% ipython --no-banner

In [1]: import numpy as np

In [2]: np.set_printoptions(suppress=True, linewidth=140)

In [3]: tidy = lambda a: np.round(a, 2) + 0

In [4]: Y = np.array([[3, -2, -2, 2, 0],
   ...:     [0, -1, 2, 1, 1],
   ...:     [2, 0, 2, 2, 3],
   ...:     [1, 3, -2, 2, 0],
   ...:     [3, -3, -3, 3, 3],
   ...:     [-2, 3, 2, 1, 2],
   ...:     [-2, -3, 0, -1, 2]])

In [5]: K = Y.T @ Y

In [6]: K
Out[6]: 
array([[ 31, -12, -17,  21,   7],
       [-12,  41,  11,  -2, -10],
       [-17,  11,  29,  -9,   3],
       [ 21,  -2,  -9,  24,  16],
       [  7, -10,   3,  16,  27]])

In [7]: # equal to its transpose

In [8]: x = np.ones(5)

In [9]: for _ in range(5):
   ...:     x = K @ x
   ...:     x /= np.linalg.norm(x)
   ...:     print(round(x @ K @ x, 2))
   ...: 
41.22
52.74
65.16
70.98
72.66

In [10]: tidy(x)
Out[10]: array([ 0.58, -0.39, -0.36,  0.49,  0.37])

In [11]: tidy(np.linalg.eigvalsh(K)[-1])
Out[11]: np.float64(73.2)

In [12]: m1 = np.array([[0, 2, 2, 2, 1], [0, 1, 1, 1, 0], [2, 0, 0, 2, 1], [1, 1, 1, 0, 2]])

In [13]: m1[-1] = m1[0] + -3 * m1[1]

In [14]: m1
Out[14]: 
array([[ 0,  2,  2,  2,  1],
       [ 0,  1,  1,  1,  0],
       [ 2,  0,  0,  2,  1],
       [ 0, -1, -1, -1,  1]])

In [15]: # column 2 repeats column 1

In [16]: left, s, Vt = np.linalg.svd(m1)

In [17]: V = Vt[:(s > 1e-8).sum()]

In [18]: rng = np.random.default_rng(71907)

In [19]: x = m1[0] + 5 * m1[2] + rng.integers(2) * np.eye(5)[1]

In [20]: x
Out[20]: array([10.,  3.,  2., 12.,  6.])

In [21]: tidy(np.diag(V.T @ V))
Out[21]: array([0.6, 0.4, 0.4, 0.6, 1. ])

In [22]: np.allclose(V.T @ V @ x, x)
Out[22]: False

In [23]: tidy(V.T @ V)
Out[23]: 
array([[ 0.6, -0.2, -0.2,  0.4,  0. ],
       [-0.2,  0.4,  0.4,  0.2,  0. ],
       [-0.2,  0.4,  0.4,  0.2,  0. ],
       [ 0.4,  0.2,  0.2,  0.6,  0. ],
       [ 0. ,  0. ,  0. ,  0. ,  1. ]])

In [24]: left, s, Vt = np.linalg.svd(m1)

In [25]: np.argmax(s[:-1] / (s[1:] + 1e-6)) + 1
Out[25]: np.int64(3)

In [26]: Y = left[:, :3] @ np.diag(s[:3]) @ Vt[:3]

In [27]: tidy(Y)
Out[27]: 
array([[ 0.,  2.,  2.,  2.,  1.],
       [ 0.,  1.,  1.,  1.,  0.],
       [ 2.,  0.,  0.,  2.,  1.],
       [ 0., -1., -1., -1.,  1.]])

In [28]: np.linalg.matrix_rank(Y)
Out[28]: np.int64(3)

In [29]: tidy(np.linalg.norm(m1 - Y) / np.linalg.norm(m1))
Out[29]: np.float64(0.0)

In [30]: tidy(np.abs(m1 - Y).max())
Out[30]: np.float64(0.0)

In [31]: np.linalg.cond(m1) > 100
Out[31]: np.True_

In [32]: [round(float(x), 2) for x in np.linalg.svd(m1, compute_uv=False)[:3]]
Out[32]: [4.54, 2.6, 1.25]

In [33]: W0 = np.loadtxt("case12.csv", delimiter=",")

In [34]: W0
Out[34]: 
array([[  0.,   2.,   1.,   9.,  -2.,   5.,  -3.],
       [ -2.,   0.,  -7.,  -5.,  -6.,   5.,  -2.],
       [ -1.,   7.,   0.,   4.,   2.,   1.,   3.],
       [ -9.,   5.,  -4.,   0.,   5.,  10.,  -1.],
       [  2.,   6.,  -2.,  -5.,   0.,   2.,  -3.],
       [ -5.,  -5.,  -1., -10.,  -2.,   0.,   3.],
       [  3.,   2.,  -3.,   1.,   3.,  -3.,   0.]])

In [35]: # antisymmetric, zero diagonal

In [36]: f, v = W0[6], W0[1]

In [37]: f @ v
Out[37]: np.float64(-23.0)

In [38]: f @ f
Out[38]: np.float64(41.0)

In [39]: p = (f @ v) / (f @ f) * f

In [40]: tidy(np.linalg.norm(f + v) ** 2 + np.linalg.norm(f - v) ** 2)
Out[40]: np.float64(368.0)

In [41]: np.unique(W0.round(6), axis=0).shape
Out[41]: (7, 7)

In [42]: tidy(np.trace(np.linalg.pinv(W0) @ W0))
Out[42]: np.float64(6.0)

In [43]: np.linalg.lstsq(W0[:-1].T, W0[-1])[2]
Out[43]: np.int32(6)

In [44]: np.abs(np.diag(np.linalg.qr(W0)[1])) > 1e-9
Out[44]: array([ True,  True,  True,  True,  True,  True, False])

In [45]: tidy(W0 @ np.linalg.pinv(W0) @ W0)
Out[45]: 
array([[  0.,   2.,   1.,   9.,  -2.,   5.,  -3.],
       [ -2.,   0.,  -7.,  -5.,  -6.,   5.,  -2.],
       [ -1.,   7.,   0.,   4.,   2.,   1.,   3.],
       [ -9.,   5.,  -4.,   0.,   5.,  10.,  -1.],
       [  2.,   6.,  -2.,  -5.,   0.,   2.,  -3.],
       [ -5.,  -5.,  -1., -10.,  -2.,   0.,   3.],
       [  3.,   2.,  -3.,   1.,   3.,  -3.,   0.]])

In [46]: np.allclose(W0[:-1].T @ np.linalg.lstsq(W0[:-1].T, W0[-1])[0], W0[-1])
Out[46]: True

In [47]: x = np.array([1, 1, 3, 2, 0, 0, 1])

In [48]: tidy(np.linalg.eigvals(W0).real)
Out[48]: array([0., 0., 0., 0., 0., 0., 0.])

In [49]: tidy(np.linalg.det(W0))
Out[49]: np.float64(0.0)

In [50]: x @ W0 @ x
Out[50]: np.float64(0.0)

In [51]: O = np.linalg.solve(np.eye(7) - W0, np.eye(7) + W0)

In [52]: tidy(np.linalg.det(O))
Out[52]: np.float64(1.0)

In [53]: E = np.load("mat.npy")

In [54]: E
Out[54]: 
array([[ 0.1, -0.6, -1.2,  0. ],
       [ 0.1,  0.6,  0.4, -0.2],
       [-0.5, -0.6, -1.8, -1.4],
       [ 0. , -0.1, -0.3, -1.3]])

In [55]: tidy(np.linalg.det(2 * E)), tidy(np.linalg.det(E))
Out[55]: (np.float64(6.94), np.float64(0.43))

In [56]: tidy(np.einsum("ii->", E))
Out[56]: np.float64(-2.4)

In [57]: tidy(np.linalg.det(E.T))
Out[57]: np.float64(0.43)

In [58]: np.kron(np.eye(2, dtype=int), E)
Out[58]: 
array([[ 0.1, -0.6, -1.2,  0. ,  0. , -0. , -0. ,  0. ],
       [ 0.1,  0.6,  0.4, -0.2,  0. ,  0. ,  0. , -0. ],
       [-0.5, -0.6, -1.8, -1.4, -0. , -0. , -0. , -0. ],
       [ 0. , -0.1, -0.3, -1.3,  0. , -0. , -0. , -0. ],
       [ 0. , -0. , -0. ,  0. ,  0.1, -0.6, -1.2,  0. ],
       [ 0. ,  0. ,  0. , -0. ,  0.1,  0.6,  0.4, -0.2],
       [-0. , -0. , -0. , -0. , -0.5, -0.6, -1.8, -1.4],
       [ 0. , -0. , -0. , -0. ,  0. , -0.1, -0.3, -1.3]])

In [59]: tidy(np.linalg.eigvals(E))
Out[59]: array([-2.34, -0.95,  0.38,  0.51])

In [60]: mat = np.array([[1.0, 0.0, 0.0, 0.0],
    ...:     [0.0, 0.5, 0.5, 0.0],
    ...:     [0.0, 0.0, 0.5, 0.5],
    ...:     [0.0, 0.33, 0.0, 0.67]])

In [61]: L = np.linalg.cholesky(K)

In [62]: tidy(np.diag(L) ** 2)
Out[62]: array([31.  , 36.35, 19.14,  8.58,  4.68])

In [63]: tidy(np.linalg.eigvals(mat).sum().real)
Out[63]: np.float64(2.67)

In [64]: tidy(np.linalg.det(mat.T))
Out[64]: np.float64(0.25)

In [65]: tidy(np.poly(mat))
Out[65]: array([ 1.  , -2.67,  2.59, -1.17,  0.25])

In [66]: np.einsum("ii->", mat)
Out[66]: np.float64(2.67)

In [67]: tidy(np.linalg.eigvals(mat))
Out[67]: array([1.  +0.j  , 0.33+0.37j, 0.33-0.37j, 1.  +0.j  ])

In [68]: mat @ np.ones(4)
Out[68]: array([1., 1., 1., 1.])

In [69]: mat.sum(axis=1)
Out[69]: array([1., 1., 1., 1.])

In [70]: tidy(np.sort(np.abs(np.linalg.eigvals(mat)))[::-1])
Out[70]: array([1. , 1. , 0.5, 0.5])

In [71]: p = np.eye(4)[0]

In [72]: for _ in range(5):
    ...:     p = p @ mat
    ...:     print(p.round(2))
    ...: 
[1. 0. 0. 0.]
[1. 0. 0. 0.]
[1. 0. 0. 0.]
[1. 0. 0. 0.]
[1. 0. 0. 0.]

In [73]: idx = rng.permutation(4)

In [74]: idx
Out[74]: array([3, 2, 1, 0])

In [75]: Y = mat[idx][:, idx]

In [76]: np.allclose(Y, mat)
Out[76]: False

In [77]: Y
Out[77]: 
array([[0.67, 0.  , 0.33, 0.  ],
       [0.5 , 0.5 , 0.  , 0.  ],
       [0.  , 0.5 , 0.5 , 0.  ],
       [0.  , 0.  , 0.  , 1.  ]])

In [78]: np.trace(Y)
Out[78]: np.float64(2.67)

In [79]: tidy(np.linalg.det(Y)), tidy(np.linalg.det(mat[idx]))
Out[79]: (np.float64(0.25), np.float64(0.25))

In [80]: basis = 3 * np.array([[-0.4, 0.3, -0.7], [-0.1, 1.0, -1.7], [0.5, 1.6, -0.5]])

In [81]: idx = rng.integers(0, 3, 21)

In [82]: data = basis[idx] + rng.normal(size=(21, 3))

In [83]: tidy(data)
Out[83]: 
array([[-0.61,  0.93, -5.9 ],
       [ 0.21,  5.88, -2.02],
       [-0.61, -0.51, -1.67],
       [-0.85,  1.82, -2.26],
       [ 1.99,  3.45, -0.15],
       [-0.37,  2.03, -5.99],
       [-0.19,  1.36, -1.85],
       [-1.08,  1.83, -5.87],
       [ 0.5 ,  3.16, -4.68],
       [-1.64,  1.2 , -0.69],
       [-0.38,  1.4 , -6.04],
       [-1.26,  1.54, -1.23],
       [-2.15,  0.63, -0.96],
       [-0.45,  1.8 , -6.27],
       [-0.14,  3.28, -6.51],
       [-1.14,  1.92, -2.84],
       [-2.63, -0.13, -2.86],
       [ 0.49,  2.31, -4.2 ],
       [ 2.75,  6.1 , -2.07],
       [ 2.18,  3.62, -2.55],
       [ 0.29,  1.38, -5.19]])

In [84]: basis = data[[12, 3]].astype(float)

In [85]: for _ in range(6):
    ...:     idx = np.linalg.norm(data[:, None] - basis, axis=-1).argmin(axis=1)
    ...:     basis = np.array([data[idx == j].mean(axis=0) for j in range(2)])
    ...: 

In [86]: idx
Out[86]: array([1, 1, 0, 0, 0, 1, 0, 1, 1, 0, 1, 0, 0, 1, 1, 0, 0, 1, 1, 1, 1])

In [87]: tidy(basis)
Out[87]: 
array([[-0.94,  1.25, -1.61],
       [ 0.28,  2.81, -4.77]])

In [88]: tidy(basis[1] - basis[0])
Out[88]: array([ 1.22,  1.56, -3.16])

In [89]: np.abs(basis[1] - basis[0]).argmax()
Out[89]: np.int64(2)

In [90]: f, v = basis[1], basis[0]

In [91]: tidy(f @ f)
Out[91]: np.float64(30.77)

In [92]: tidy(f @ v)
Out[92]: np.float64(10.95)

In [93]: p = (f @ v) / (f @ f) * f

In [94]: tidy((v - p) @ f)
Out[94]: np.float64(0.0)

In [95]: tidy(v - p)
Out[95]: array([-1.04,  0.25,  0.09])

In [96]: tidy(p)
Out[96]: array([ 0.1,  1. , -1.7])

In [97]: tidy(np.outer(f, v))
Out[97]: 
array([[-0.26,  0.35, -0.45],
       [-2.64,  3.52, -4.53],
       [ 4.49, -5.98,  7.69]])
